$ ipython --no-banner

In [1]: import numpy as np

In [2]: from numpy import linalg as LA

In [3]: np.set_printoptions(precision=2, suppress=True, linewidth=140, floatmode="fixed")

In [4]: F = np.loadtxt("m.csv", delimiter=",")

In [5]: F
Out[5]: 
array([[-2.00,  0.00,  0.00,  0.00,  0.00,  0.00,  0.00,  0.00,  0.00,  0.00],
       [ 0.00,  0.00,  0.00,  0.00,  0.00,  0.00,  0.00,  0.00,  0.00,  0.00],
       [ 0.00,  0.00,  3.00,  0.00,  0.00,  0.00,  0.00,  0.00,  0.00,  0.00],
       [ 0.00,  0.00,  0.00,  2.00,  0.00,  0.00,  0.00,  0.00,  0.00,  0.00],
       [ 0.00,  0.00,  0.00,  0.00,  0.00,  0.00,  0.00,  0.00,  0.00,  0.00],
       [ 0.00,  0.00,  0.00,  0.00,  0.00,  1.00,  0.00,  0.00,  0.00,  0.00],
       [ 0.00,  0.00,  0.00,  0.00,  0.00,  0.00, -1.00,  0.00,  0.00,  0.00],
       [ 0.00,  0.00,  0.00,  0.00,  0.00,  0.00,  0.00, -1.00,  0.00,  0.00],
       [ 0.00,  0.00,  0.00,  0.00,  0.00,  0.00,  0.00,  0.00,  2.00,  0.00],
       [ 0.00,  0.00,  0.00,  0.00,  0.00,  0.00,  0.00,  0.00,  0.00,  2.00]])

In [6]: # rank 8

In [7]: vals, evecs = LA.eigh(F)

In [8]: x0 = np.array([9, 3, 9, -2, -3, 9, 3, -8, 0, 4])

In [9]: evecs * np.maximum(vals, 0) @ evecs.T
Out[9]: 
array([[0.00, 0.00, 0.00, 0.00, 0.00, 0.00, 0.00, 0.00, 0.00, 0.00],
       [0.00, 0.00, 0.00, 0.00, 0.00, 0.00, 0.00, 0.00, 0.00, 0.00],
       [0.00, 0.00, 3.00, 0.00, 0.00, 0.00, 0.00, 0.00, 0.00, 0.00],
       [0.00, 0.00, 0.00, 2.00, 0.00, 0.00, 0.00, 0.00, 0.00, 0.00],
       [0.00, 0.00, 0.00, 0.00, 0.00, 0.00, 0.00, 0.00, 0.00, 0.00],
       [0.00, 0.00, 0.00, 0.00, 0.00, 1.00, 0.00, 0.00, 0.00, 0.00],
       [0.00, 0.00, 0.00, 0.00, 0.00, 0.00, 0.00, 0.00, 0.00, 0.00],
       [0.00, 0.00, 0.00, 0.00, 0.00, 0.00, 0.00, 0.00, 0.00, 0.00],
       [0.00, 0.00, 0.00, 0.00, 0.00, 0.00, 0.00, 0.00, 2.00, 0.00],
       [0.00, 0.00, 0.00, 0.00, 0.00, 0.00, 0.00, 0.00, 0.00, 2.00]])

In [10]: np.abs(F).sum(axis=1).max(), np.abs(vals).max()
Out[10]: (np.float64(3.0), np.float64(3.0))

In [11]: round(x0 @ F @ x0 / (x0 @ x0), 2), vals[0], vals[-1]
Out[11]: (np.float64(0.36), np.float64(-2.0), np.float64(3.0))

In [12]: LA.eigvalsh(F[1:, 1:])
Out[12]: array([-1.00, -1.00,  0.00,  0.00,  1.00,  2.00,  2.00,  2.00,  3.00])

In [13]: np.sort(LA.eigvals(F).real)
Out[13]: array([-2.00, -1.00, -1.00,  0.00,  0.00,  1.00,  2.00,  2.00,  2.00,  3.00])

In [14]: (LA.matrix_power((F != 0) + (F.T != 0) + np.eye(10), 10) > 0).astype(int)
Out[14]: 
array([[1, 0, 0, 0, 0, 0, 0, 0, 0, 0],
       [0, 1, 0, 0, 0, 0, 0, 0, 0, 0],
       [0, 0, 1, 0, 0, 0, 0, 0, 0, 0],
       [0, 0, 0, 1, 0, 0, 0, 0, 0, 0],
       [0, 0, 0, 0, 1, 0, 0, 0, 0, 0],
       [0, 0, 0, 0, 0, 1, 0, 0, 0, 0],
       [0, 0, 0, 0, 0, 0, 1, 0, 0, 0],
       [0, 0, 0, 0, 0, 0, 0, 1, 0, 0],
       [0, 0, 0, 0, 0, 0, 0, 0, 1, 0],
       [0, 0, 0, 0, 0, 0, 0, 0, 0, 1]])

In [15]: F @ F
Out[15]: 
array([[4.00, 0.00, 0.00, 0.00, 0.00, 0.00, 0.00, 0.00, 0.00, 0.00],
       [0.00, 0.00, 0.00, 0.00, 0.00, 0.00, 0.00, 0.00, 0.00, 0.00],
       [0.00, 0.00, 9.00, 0.00, 0.00, 0.00, 0.00, 0.00, 0.00, 0.00],
       [0.00, 0.00, 0.00, 4.00, 0.00, 0.00, 0.00, 0.00, 0.00, 0.00],
       [0.00, 0.00, 0.00, 0.00, 0.00, 0.00, 0.00, 0.00, 0.00, 0.00],
       [0.00, 0.00, 0.00, 0.00, 0.00, 1.00, 0.00, 0.00, 0.00, 0.00],
       [0.00, 0.00, 0.00, 0.00, 0.00, 0.00, 1.00, 0.00, 0.00, 0.00],
       [0.00, 0.00, 0.00, 0.00, 0.00, 0.00, 0.00, 1.00, 0.00, 0.00],
       [0.00, 0.00, 0.00, 0.00, 0.00, 0.00, 0.00, 0.00, 4.00, 0.00],
       [0.00, 0.00, 0.00, 0.00, 0.00, 0.00, 0.00, 0.00, 0.00, 4.00]])

In [16]: np.sort(LA.eigvals(F))
Out[16]: array([-2.00, -1.00, -1.00,  0.00,  0.00,  1.00,  2.00,  2.00,  2.00,  3.00])

In [17]: Z = np.array([[-7, -6, 1, 1, -3, 9, 9],
    ...:     [7, 6, -2, -7, -4, 3, 6],
    ...:     [-4, -2, -8, -7, 4, 3, 8]])

In [18]: E = np.repeat(Z, 23 // 3, axis=0)

In [19]: rng = np.random.default_rng(96670)

In [20]: E = E + 0.1 * rng.normal(size=E.shape)

In [21]: E
Out[21]: 
array([[-6.92, -6.01,  0.95,  1.04, -2.88,  9.05,  9.02],
       [-7.10, -6.11,  0.86,  1.00, -3.07,  9.01,  8.88],
       [-6.98, -6.17,  0.86,  1.04, -2.88,  9.32,  9.12],
       [-7.24, -5.91,  0.96,  0.89, -3.06,  9.20,  9.18],
       [-6.86, -6.22,  1.02,  0.95, -2.97,  9.15,  9.02],
       [-7.03, -5.88,  1.05,  0.84, -2.87,  9.06,  9.07],
       [-7.12, -5.94,  1.18,  0.78, -3.14,  8.92,  9.11],
       [ 6.95,  5.76, -1.85, -7.05, -3.96,  2.97,  6.05],
       [ 6.99,  5.87, -2.15, -6.98, -3.84,  3.04,  5.87],
       [ 6.86,  5.89, -2.01, -7.12, -4.17,  3.07,  5.98],
       [ 7.04,  5.88, -2.00, -7.10, -3.80,  2.99,  6.10],
       [ 6.88,  5.97, -2.00, -7.09, -4.01,  2.98,  6.01],
       [ 7.09,  6.13, -1.96, -6.88, -3.98,  2.95,  6.08],
       [ 7.00,  5.85, -1.95, -7.06, -4.18,  2.81,  5.89],
       [-3.97, -2.09, -8.08, -7.16,  3.96,  2.95,  7.86],
       [-3.93, -1.90, -8.18, -7.01,  3.99,  3.13,  8.08],
       [-3.96, -2.03, -7.93, -6.93,  3.84,  2.91,  7.90],
       [-3.91, -1.95, -8.14, -6.94,  4.09,  2.88,  8.20],
       [-4.07, -1.99, -8.15, -7.08,  4.04,  3.04,  7.99],
       [-3.84, -2.06, -7.97, -7.04,  4.07,  2.94,  7.81],
       [-4.08, -2.18, -7.90, -7.10,  4.06,  2.96,  7.97]])

In [22]: x0 = np.array([1, 0, 1, 2, 0, 3, 3])

In [23]: target = E @ x0

In [24]: np.round(LA.pinv(E) @ E, 2) + 0
Out[24]: 
array([[1.00, 0.00, 0.00, 0.00, 0.00, 0.00, 0.00],
       [0.00, 1.00, 0.00, 0.00, 0.00, 0.00, 0.00],
       [0.00, 0.00, 1.00, 0.00, 0.00, 0.00, 0.00],
       [0.00, 0.00, 0.00, 1.00, 0.00, 0.00, 0.00],
       [0.00, 0.00, 0.00, 0.00, 1.00, 0.00, 0.00],
       [0.00, 0.00, 0.00, 0.00, 0.00, 1.00, 0.00],
       [0.00, 0.00, 0.00, 0.00, 0.00, 0.00, 1.00]])

In [25]: np.round(LA.lstsq(E, target)[0], 2) + 0
Out[25]: array([1.00, 0.00, 1.00, 2.00, 0.00, 3.00, 3.00])

In [26]: target = target + 0.05 * rng.normal(size=21)

In [27]: target
Out[27]: 
array([50.29, 49.33, 51.40, 50.59, 50.56, 50.06, 49.66, 18.09, 17.64, 17.66, 18.13, 17.75, 18.44, 17.05,  6.02,  7.42,  6.60,  7.25,  6.74,
        6.32,  6.61])

In [28]: b, *_ = LA.lstsq(E, target)

In [29]: np.round(E.T @ (target - E @ b), 2) + 0
Out[29]: array([0.00, 0.00, 0.00, 0.00, 0.00, 0.00, 0.00])

In [30]: b.round()
Out[30]: array([ 1.00, -0.00,  1.00,  2.00,  0.00,  3.00,  3.00])
